$ ipython --no-banner

In [1]: import numpy as np

In [2]: from numpy import linalg as LA

In [3]: np.set_printoptions(suppress=True, linewidth=160)

In [4]: A = np.load("test12.npy")

In [5]: print(A)
[[ 3  3  3  3  3  3  3  3  3  3  3  3]
 [ 3  6  6  6  6  6  6  6  6  6  6  6]
 [ 3  6  9  9  9  9  9  9  9  9  9  9]
 [ 3  6  9 12 12 12 12 12 12 12 12 12]
 [ 3  6  9 12 15 15 15 15 15 15 15 15]
 [ 3  6  9 12 15 18 18 18 18 18 18 18]
 [ 3  6  9 12 15 18 21 21 21 21 21 21]
 [ 3  6  9 12 15 18 21 24 24 24 24 24]
 [ 3  6  9 12 15 18 21 24 27 27 27 27]
 [ 3  6  9 12 15 18 21 24 27 30 30 30]
 [ 3  6  9 12 15 18 21 24 27 30 33 33]
 [ 3  6  9 12 15 18 21 24 27 30 33 36]]

In [6]: # symmetric, so the eigenvalues are real

In [7]: evals, V = LA.eigh(A)

In [8]: vec = np.array([-1, 1, -1, 2, 1, -2, -3, -2, -3, 0, 2, -2])

In [9]: print(round(vec @ A @ vec / (vec @ vec), 1), round(evals[0], 1), round(evals[-1], 1))
36.4 0.8 190.2

In [10]: print(np.round(V * np.abs(evals) @ V.T, 1))
[[ 3.  3.  3.  3.  3.  3.  3.  3.  3.  3.  3.  3.]
 [ 3.  6.  6.  6.  6.  6.  6.  6.  6.  6.  6.  6.]
 [ 3.  6.  9.  9.  9.  9.  9.  9.  9.  9.  9.  9.]
 [ 3.  6.  9. 12. 12. 12. 12. 12. 12. 12. 12. 12.]
 [ 3.  6.  9. 12. 15. 15. 15. 15. 15. 15. 15. 15.]
 [ 3.  6.  9. 12. 15. 18. 18. 18. 18. 18. 18. 18.]
 [ 3.  6.  9. 12. 15. 18. 21. 21. 21. 21. 21. 21.]
 [ 3.  6.  9. 12. 15. 18. 21. 24. 24. 24. 24. 24.]
 [ 3.  6.  9. 12. 15. 18. 21. 24. 27. 27. 27. 27.]
 [ 3.  6.  9. 12. 15. 18. 21. 24. 27. 30. 30. 30.]
 [ 3.  6.  9. 12. 15. 18. 21. 24. 27. 30. 33. 33.]
 [ 3.  6.  9. 12. 15. 18. 21. 24. 27. 30. 33. 36.]]

In [11]: F = np.load("run19.npy")

In [12]: print(F)
[[ 1.  2.  0.  0.  0.  0.  0.  0.  0.  0.]
 [ 2.  1.  2.  0.  0.  0.  0.  0.  0.  0.]
 [ 0.  2. -2.  2.  0.  0.  0.  0.  0.  0.]
 [ 0.  0.  2.  1.  2.  0.  0.  0.  0.  0.]
 [ 0.  0.  0.  2. -1.  2.  0.  0.  0.  0.]
 [ 0.  0.  0.  0.  2. -2.  2.  0.  0.  0.]
 [ 0.  0.  0.  0.  0.  2. -2.  2.  0.  0.]
 [ 0.  0.  0.  0.  0.  0.  2.  1.  2.  0.]
 [ 0.  0.  0.  0.  0.  0.  0.  2.  2.  2.]
 [ 0.  0.  0.  0.  0.  0.  0.  0.  2.  2.]]

In [13]: # symmetric, so the eigenvalues are real

In [14]: f, g = F[5], F[1]

In [15]: print(f @ g)
0.0

In [16]: p = (f @ g) / (f @ f) * f

In [17]: print(np.outer(f, g))
[[ 0.  0.  0.  0.  0.  0.  0.  0.  0.  0.]
 [ 0.  0.  0.  0.  0.  0.  0.  0.  0.  0.]
 [ 0.  0.  0.  0.  0.  0.  0.  0.  0.  0.]
 [ 0.  0.  0.  0.  0.  0.  0.  0.  0.  0.]
 [ 4.  2.  4.  0.  0.  0.  0.  0.  0.  0.]
 [-4. -2. -4. -0. -0. -0. -0. -0. -0. -0.]
 [ 4.  2.  4.  0.  0.  0.  0.  0.  0.  0.]
 [ 0.  0.  0.  0.  0.  0.  0.  0.  0.  0.]
 [ 0.  0.  0.  0.  0.  0.  0.  0.  0.  0.]
 [ 0.  0.  0.  0.  0.  0.  0.  0.  0.  0.]]

In [18]: print(LA.matrix_rank(np.outer(f, g)))
1

In [19]: other = np.array([[0, 1, 0, 1, 0, 1, 2, 0, 2, 0, 2],
    ...:     [2, 0, 2, 1, 2, 0, 2, 0, 1, 1, 1],
    ...:     [2, 0, 1, 1, 1, 1, 0, 1, 2, 0, 0],
    ...:     [1, 1, 2, 1, 0, 0, 2, 0, 2, 1, 0],
    ...:     [1, 0, 1, 1, 2, 0, 1, 0, 1, 0, 1],
    ...:     [1, 1, 0, 2, 2, 1, 1, 0, 1, 2, 1],
    ...:     [0, 1, 0, 1, 1, 0, 2, 0, 0, 1, 0],
    ...:     [1, 0, 0, 2, 2, 2, 2, 1, 1, 0, 0],
    ...:     [1, 2, 1, 1, 0, 2, 1, 0, 0, 1, 0],
    ...:     [1, 2, 1, 1, 1, 2, 1, 2, 1, 0, 0],
    ...:     [1, 2, 1, 2, 0, 0, 1, 0, 1, 2, 2]])

In [20]: data = np.tril(other)

In [21]: print(data)
[[0 0 0 0 0 0 0 0 0 0 0]
 [2 0 0 0 0 0 0 0 0 0 0]
 [2 0 1 0 0 0 0 0 0 0 0]
 [1 1 2 1 0 0 0 0 0 0 0]
 [1 0 1 1 2 0 0 0 0 0 0]
 [1 1 0 2 2 1 0 0 0 0 0]
 [0 1 0 1 1 0 2 0 0 0 0]
 [1 0 0 2 2 2 2 1 0 0 0]
 [1 2 1 1 0 2 1 0 0 0 0]
 [1 2 1 1 1 2 1 2 1 0 0]
 [1 2 1 2 0 0 1 0 1 2 2]]

In [22]: f = np.array([-1, 2, 0])

In [23]: print(np.correlate(data[9], data[5], "full"))
[ 0  0  0  0  0  1  4  7  7  6  9 10 10  9  9  5  3  3  1  0  0]
